$ python -q
>>> import numpy as np
>>> np.set_printoptions(precision=3, suppress=True, linewidth=140)
>>> J = np.load("x.npy")
>>> J
array([[-0.196,  0.981],
       [ 0.981,  0.196]])
>>> # orthonormal columns
>>> vals, V = np.linalg.eigh(J)
>>> np.abs(V[:, -1])
array([0.634, 0.773])
>>> np.unique(vals.round(6) + 0, return_counts=True)[1]
array([1, 1])
>>> vals
array([-1.,  1.])
>>> np.abs(V[:, -1]).round(6).argmax()
np.int64(1)
>>> rng = np.random.default_rng(6321)
>>> lab = rng.permutation(2)
>>> B = J[:, lab] * rng.choice([-1, 1], 2)
>>> B
array([[-0.981,  0.196],
       [-0.196, -0.981]])
>>> U, _, VT = np.linalg.svd(J.T @ B)
>>> np.round(U @ VT, 3) + 0
array([[ 0., -1.],
       [-1.,  0.]])
>>> x0 = np.array([-1, -7])
>>> J.T @ (J @ x0)
array([-1., -7.])
>>> print(np.round(np.linalg.norm(x0), 3), round(float(np.linalg.norm(J @ x0)), 3))
7.071 7.071
>>> np.round(np.linalg.det(J), 3)
np.float64(-1.0)
>>> vals, V = np.linalg.eig(J)
>>> J @ V[:, 0] - vals[0] * V[:, 0]
array([0., 0.])
>>> print(round(np.prod(vals), 3))
-1.0
>>> print(np.sort(np.linalg.eigvals(np.linalg.inv(J))))
[-1.  1.]
>>> x0 = np.array([2, 0])
>>> a = np.maximum(J @ x0, 0)
>>> print(J.T @ a)
[1.923 0.385]
>>> np.tanh(J @ x0)
array([-0.373,  0.961])
>>> J * (a > 1e-9)[:, None]
array([[-0.   ,  0.   ],
       [ 0.981,  0.196]])
>>> np.flatnonzero(a > 1e-9)
array([1])
>>> np.maximum(J @ (3 * x0), 0)
array([0.   , 5.883])
>>> data = np.loadtxt("mat.csv", delimiter=",")
>>> data
array([[-0.429,  0.857,  0.286],
       [ 0.857,  0.486, -0.171],
       [ 0.286, -0.171,  0.943]])
>>> [round(float(np.linalg.det(data[:i, :i])), 2) + 0 for i in range(1, 4)]
[-0.43, -0.94, -1.0]
>>> np.all(np.linalg.eigvalsh(data) > 0)
np.False_
>>> x0 = np.array([-2, 0, -1])
>>> np.linalg.inv(data)
array([[-0.429,  0.857,  0.286],
       [ 0.857,  0.486, -0.171],
       [ 0.286, -0.171,  0.943]])
>>> print(np.round(np.linalg.det(data), 3))
-1.0
>>> np.sort(np.abs(np.degrees(np.angle(np.linalg.eigvals(data)))))
array([  0.,   0., 180.])
>>> print(np.round(data.T @ (data @ x0), 3) + 0)
[-2.  0. -1.]
>>> np.abs(np.linalg.eigvals(data))
array([1., 1., 1.])
>>> vals, V = np.linalg.eigh(data)
>>> x0 = np.array([-2, 0, 3])
>>> np.round(V * np.abs(vals) @ V.T, 3) + 0
array([[1., 0., 0.],
       [0., 1., 0.],
       [0., 0., 1.]])
>>> np.round(x0 @ data @ x0 / (x0 @ x0), 3), vals[0], vals[-1]
(np.float64(0.257), np.float64(-1.0), np.float64(1.0))
>>> round(float(np.abs(data).sum(axis=1).max()), 3), np.abs(vals).max()
(1.571, np.float64(1.0))
>>> V * np.maximum(vals, 0) @ V.T
array([[ 0.286,  0.429,  0.143],
       [ 0.429,  0.743, -0.086],
       [ 0.143, -0.086,  0.971]])
>>> vals, V = np.linalg.eig(data)
>>> np.sort(np.linalg.eigvals(data @ data))
array([1., 1., 1.])
>>> np.sort(np.linalg.eigvals(data.T))
array([-1.,  1.,  1.])
>>> A = np.load("case17.npy")
>>> A
array([[ -0.4,  -2.4,   5. ,  -0.9],
       [ -0.4,  -0.7, -10. ,  -1.7],
       [  0. ,  -0.5,  -3. ,  -0.4],
       [ -0.5,  -0.4, -28. ,   0.6]])
>>> t3 = np.stack([A, -3 * A, A[::-1]])
>>> np.linalg.matrix_rank(t3.reshape(3, -1))
np.int64(2)
>>> (t3 @ A.T).shape
(3, 4, 4)
>>> print(np.linalg.norm(t3, axis=(1, 2)))
[30.487 91.461 30.487]
>>> np.einsum("bij,cij->bc", t3, t3)
array([[  929.45, -2788.35,  -216.7 ],
       [-2788.35,  8365.05,   650.1 ],
       [ -216.7 ,   650.1 ,   929.45]])
>>> B = A / np.sqrt((A ** 2).mean(axis=1, keepdims=True))
>>> np.linalg.matrix_rank(B) == np.linalg.matrix_rank(A)
np.True_
>>> print(np.linalg.norm(B, axis=1))
[2. 2. 2. 2.]
>>> B[2]
array([ 0.   , -0.326, -1.956, -0.261])
